% ipython --no-banner

In [1]: import numpy as np

In [2]: import numpy.linalg as la

In [3]: np.set_printoptions(suppress=True, linewidth=140)

In [4]: def rnd(a):
   ...:     return np.round(a, 2) + 0
   ...: 

In [5]: K = np.load("data.npy")

In [6]: K
Out[6]: 
array([[  0,   0,   0],
       [ -7,  -2,  -2],
       [-14,  -4,  -4],
       [  7,   2,   2],
       [-14,  -4,  -4]])

In [7]: [round(float(x), 2) for x in la.svd(K, compute_uv=False)[:3]]
Out[7]: [23.87, 0.0, 0.0]

In [8]: np.argsort(-la.norm(K, axis=0).round(6), kind="stable")[:3]
Out[8]: array([0, 1, 2])

In [9]: la.lstsq(K[:-1].T, K[-1])[2]
Out[9]: np.int32(1)

In [10]: B = np.array([[-1.5, -1.3], [0.5, 0.2], [-0.6, -0.5]])

In [11]: basis = np.array([[-0.4, 0.5, 1.9], [-0.6, 0.7, 0.2]])

In [12]: F = B @ basis

In [13]: rnd(F)
Out[13]: 
array([[ 1.38, -1.66, -3.11],
       [-0.32,  0.39,  0.99],
       [ 0.54, -0.65, -1.24]])

In [14]: # rank 2

In [15]: rng = np.random.default_rng(3599)

In [16]: B = F + rng.integers(-2, 3, (3, 2)) @ rng.integers(-2, 3, (2, 3))

In [17]: rnd(B)
Out[17]: 
array([[ 4.38, -1.66, -0.11],
       [ 1.68, -0.61,  2.99],
       [-5.46,  5.35, -7.24]])

In [18]: rnd(la.svd(B - F, compute_uv=False))
Out[18]: array([11.37,  2.39,  0.  ])

In [19]: np.abs(B - F).sum(axis=1)
Out[19]: array([ 6.,  5., 18.])

In [20]: B - F
Out[20]: 
array([[ 3.,  0.,  3.],
       [ 2., -1.,  2.],
       [-6.,  6., -6.]])

In [21]: la.matrix_rank(B - F, tol=1e-8)
Out[21]: np.int64(2)

In [22]: A = np.array([[1, 1, 3, 3], [1, 1, 3, 3], [3, 3, 9, 9], [3, 3, 9, 9]])

In [23]: P = np.triu(np.array([[2, 1, 1, 2], [0, -2, -2, -1], [2, 2, -1, 0], [-1, -1, 0, 1]]), 1) + np.eye(4)

In [24]: B = P @ A @ la.inv(P)

In [25]: rnd(np.poly(B))
Out[25]: array([  1., -20.,   0.,   0.,   0.])

In [26]: P @ A - A @ P
Out[26]: 
array([[ 10.,   9.,  31.,  29.],
       [ -9., -10., -26., -28.],
       [  0.,  -3.,   3.,  -3.],
       [  0.,  -3.,   3.,  -3.]])

In [27]: la.matrix_rank(B)
Out[27]: np.int64(1)

In [28]: B
Out[28]: 
array([[ 11.,   0.,  22.,  11.],
       [ -8.,   0., -16.,  -8.],
       [  3.,   0.,   6.,   3.],
       [  3.,   0.,   6.,   3.]])
